In [1]: import numpy as np

In [2]: import numpy.linalg as la

In [3]: np.set_printoptions(precision=3, suppress=True, linewidth=160)

In [4]: mat = np.load("a.npy")

In [5]: mat
Out[5]: 
array([[ 0.09 , -0.851,  0.617],
       [ 0.02 , -0.273,  0.159],
       [-0.119,  0.933, -0.744],
       [-0.01 ,  0.139, -0.08 ],
       [ 0.11 , -0.912,  0.706],
       [-0.09 ,  0.851, -0.617],
       [-0.1  ,  0.885, -0.664],
       [-0.02 ,  0.273, -0.159],
       [-0.09 ,  0.851, -0.617],
       [-0.08 ,  0.808, -0.565],
       [-0.06 ,  0.686, -0.446],
       [ 0.217, -0.996,  0.943],
       [ 0.159, -0.978,  0.856],
       [ 0.01 , -0.139,  0.08 ],
       [-0.08 ,  0.808, -0.565],
       [-0.07 ,  0.753, -0.508],
       [-0.217,  0.996, -0.943],
       [ 0.07 , -0.753,  0.508],
       [ 0.05 , -0.604,  0.38 ],
       [-0.01 ,  0.139, -0.08 ],
       [ 0.04 , -0.508,  0.31 ],
       [ 0.01 , -0.139,  0.08 ],
       [-0.02 ,  0.273, -0.159]])

In [6]: other = np.c_[mat[:, :2] @ np.array([[2, -3], [3, 3]]), np.array([2, 2, 3, 1, 2, 0, 2, 0, 3, 0, 1, 3, 0, 3, 2, 1, 2, 3, 3, 3, 1, 0, 2])]

In [7]: other
Out[7]: 
array([[-2.373, -2.823,  2.   ],
       [-0.779, -0.879,  2.   ],
       [ 2.561,  3.156,  3.   ],
       [ 0.397,  0.447,  1.   ],
       [-2.516, -3.066,  2.   ],
       [ 2.373,  2.823,  0.   ],
       [ 2.455,  2.955,  2.   ],
       [ 0.779,  0.879,  0.   ],
       [ 2.373,  2.823,  3.   ],
       [ 2.264,  2.664,  0.   ],
       [ 1.938,  2.238,  1.   ],
       [-2.554, -3.639,  3.   ],
       [-2.616, -3.411,  0.   ],
       [-0.397, -0.447,  3.   ],
       [ 2.264,  2.664,  2.   ],
       [ 2.119,  2.469,  1.   ],
       [ 2.554,  3.639,  2.   ],
       [-2.119, -2.469,  3.   ],
       [-1.712, -1.962,  3.   ],
       [ 0.397,  0.447,  3.   ],
       [-1.444, -1.644,  1.   ],
       [-0.397, -0.447,  0.   ],
       [ 0.779,  0.879,  2.   ]])

In [8]: print(la.norm(la.qr(mat)[0].T @ other, axis=0) ** 2 / ((other ** 2).sum(axis=0) + 1e-12))
[1.    1.    0.058]

In [9]: np.round(la.norm(other - mat @ la.lstsq(mat, other)[0], axis=0), 3) + 0
Out[9]: array([0.   , 0.   , 9.458])

In [10]: cov = np.cov(mat, rowvar=False)

In [11]: np.polyfit(mat[:, 1], mat[:, 2], 1)
Out[11]: array([-0.768,  0.009])

In [12]: np.round(np.corrcoef(mat[:, 1], mat[:, 2])[0, 1], 3)
Out[12]: np.float64(-0.991)

In [13]: D = la.norm(mat[:, None] - mat[None], axis=-1)

In [14]: la.matrix_rank(D ** 2)
Out[14]: np.int64(5)

In [15]: D.shape
Out[15]: (23, 23)

In [16]: la.matrix_rank(mat, rtol=0.1)
Out[16]: np.int64(1)

In [17]: la.cond(mat) > 100
Out[17]: np.True_

In [18]: np.abs(la.svd(mat)[2][-1])
Out[18]: array([0.903, 0.182, 0.388])

In [19]: round(np.log10(la.cond(mat)))
Out[19]: 2

In [20]: Q, Rm = la.qr(mat)

In [21]: np.round(Q.T @ Q, 3) + 0
Out[21]: 
array([[1., 0., 0.],
       [0., 1., 0.],
       [0., 0., 1.]])

In [22]: np.round(np.trace(Q @ Q.T), 3)
Out[22]: np.float64(3.0)

In [23]: Q @ Rm
Out[23]: 
array([[ 0.09 , -0.851,  0.617],
       [ 0.02 , -0.273,  0.159],
       [-0.119,  0.933, -0.744],
       [-0.01 ,  0.139, -0.08 ],
       [ 0.11 , -0.912,  0.706],
       [-0.09 ,  0.851, -0.617],
       [-0.1  ,  0.885, -0.664],
       [-0.02 ,  0.273, -0.159],
       [-0.09 ,  0.851, -0.617],
       [-0.08 ,  0.808, -0.565],
       [-0.06 ,  0.686, -0.446],
       [ 0.217, -0.996,  0.943],
       [ 0.159, -0.978,  0.856],
       [ 0.01 , -0.139,  0.08 ],
       [-0.08 ,  0.808, -0.565],
       [-0.07 ,  0.753, -0.508],
       [-0.217,  0.996, -0.943],
       [ 0.07 , -0.753,  0.508],
       [ 0.05 , -0.604,  0.38 ],
       [-0.01 ,  0.139, -0.08 ],
       [ 0.04 , -0.508,  0.31 ],
       [ 0.01 , -0.139,  0.08 ],
       [-0.02 ,  0.273, -0.159]])

In [24]: A = np.load("m.npy")

In [25]: A
Out[25]: 
array([[ 2,  4,  0,  0],
       [ 9, -8,  0,  0],
       [ 0,  0,  2,  4],
       [ 0,  0,  9, -8]])

In [26]: W1 = np.array([[0, -1], [1, 3], [2, 1], [-1, -2]])

In [27]: beta = np.array([1, -4])

In [28]: act = np.maximum(A @ W1 + beta, 0)

In [29]: print(act)
[[ 5  6]
 [ 0  0]
 [ 1  0]
 [27 21]]

In [30]: C = np.array([[-1, 2, 2], [3, -1, 2]])

In [31]: print(act @ C)
[[13  4 22]
 [ 0  0  0]
 [-1  2  2]
 [36 33 96]]

In [32]: (act @ C).round(6).argmax(axis=1)
Out[32]: array([2, 0, 1, 2])

In [33]: print(W1 @ C)
[[-3  1 -2]
 [ 8 -1  8]
 [ 1  3  6]
 [-5  0 -6]]

In [34]: X = np.loadtxt("layer14.csv", delimiter=",")

In [35]: X
Out[35]: 
array([[ -2.849,  -1.016,  -0.56 ],
       [  1.32 ,   0.495,   0.312],
       [ -1.732,  -0.407,   0.349],
       [ -8.353,  -2.257,  -2.821],
       [  1.455,   0.467,   0.488],
       [-10.024,  -2.326,  -2.427],
       [  2.721,   0.608,   0.573],
       [ -0.323,   0.118,  -0.056],
       [  2.231,   0.95 ,   0.476],
       [ -4.948,  -1.465,  -1.252],
       [ -4.718,  -1.935,  -1.118]])

In [36]: cen = (X - X.mean(axis=0)) / X.std(axis=0)

In [37]: np.argwhere(np.abs(cen) > 2)
Out[37]: array([], shape=(0, 2), dtype=int64)

In [38]: beta = la.lstsq(np.delete(cen, 0, axis=1), cen[:, 0])[0]

In [39]: beta
Out[39]: array([0.58 , 0.421])

In [40]: np.abs(beta).argmax()
Out[40]: np.int64(0)

In [41]: cov = np.cov(X, rowvar=False)

In [42]: print(round(np.corrcoef(X[:, 2], X[:, 1])[0, 1], 3))
0.931

In [43]: X.std(axis=0)
Out[43]: array([4.119, 1.175, 1.155])

In [44]: cov.shape
Out[44]: (3, 3)

In [45]: print(np.argwhere(np.triu(np.abs(np.corrcoef(X.T)) > 0.8, 1)))
[[0 1]
 [0 2]
 [1 2]]

In [46]: cen = X - X.mean(axis=0)

In [47]: U, s, vt = la.svd(cen, full_matrices=False)

In [48]: print(np.searchsorted(np.cumsum(s ** 2) / (s ** 2).sum(), 0.9) + 1)
1

In [49]: s
Out[49]: array([14.65 ,  1.047,  0.88 ])

In [50]: np.abs(vt[0]).argmax()
Out[50]: np.int64(0)

In [51]: s ** 2 / (s ** 2).sum()
Out[51]: array([0.991, 0.005, 0.004])

In [52]: (np.sign(U[:, 0]) == np.sign(U[0, 0])).astype(int)
Out[52]: array([1, 0, 0, 1, 0, 1, 0, 0, 0, 1, 1])

In [53]: np.round(cen.mean(axis=0), 3) + 0
Out[53]: array([0., 0., 0.])

In [54]: J = np.array([[-0.3, 0.0, 0.7, -0.8],
    ...:     [-0.3, 1.3, -1.0, 0.1],
    ...:     [-2.6, -0.8, 0.3, 1.8]])

In [55]: rng = np.random.default_rng(864742)

In [56]: J[0] = J[1] + 0.1 * rng.normal(size=4)

In [57]: J
Out[57]: 
array([[-0.299,  1.306, -0.87 ,  0.167],
       [-0.3  ,  1.3  , -1.   ,  0.1  ],
       [-2.6  , -0.8  ,  0.3  ,  1.8  ]])

In [58]: other = np.array([[1, 2, 3], [2, -1, 2], [2, 0, -3], [0, -3, -3]])

In [59]: other.T @ J.T
Out[59]: 
array([[  0.573,   0.3  ,  -3.6  ],
       [ -2.404,  -2.2  ,  -9.8  ],
       [  3.828,   4.4  , -15.7  ]])

In [60]: print(np.einsum("ik,kj->ij", J, other))
[[  0.573  -2.404   3.828]
 [  0.3    -2.2     4.4  ]
 [ -3.6    -9.8   -15.7  ]]

In [61]: print(np.einsum("ij->j", J))
[-3.199  1.806 -1.57   2.067]

In [62]: np.einsum("ik,kj->ji", J, other)
Out[62]: 
array([[  0.573,   0.3  ,  -3.6  ],
       [ -2.404,  -2.2  ,  -9.8  ],
       [  3.828,   4.4  , -15.7  ]])

In [63]: def softmax(z):
    ...:     e = np.exp(z - z.max(axis=-1, keepdims=True))
    ...:     return e / e.sum(axis=-1, keepdims=True)
    ...: 

In [64]: softmax(J[2])
Out[64]: array([0.009, 0.057, 0.17 , 0.764])

In [65]: np.round(softmax(10 * J[2]), 3) + 0
Out[65]: array([0., 0., 0., 1.])

In [66]: softmax(J).sum(axis=1)
Out[66]: array([1., 1., 1.])

In [67]: scores = J @ J.T / np.sqrt(4)

In [68]: softmax(scores)[2] @ J
Out[68]: array([-2.582, -0.783,  0.29 ,  1.787])

In [69]: softmax(scores)
Out[69]: 
array([[0.436, 0.457, 0.107],
       [0.439, 0.465, 0.095],
       [0.004, 0.004, 0.992]])
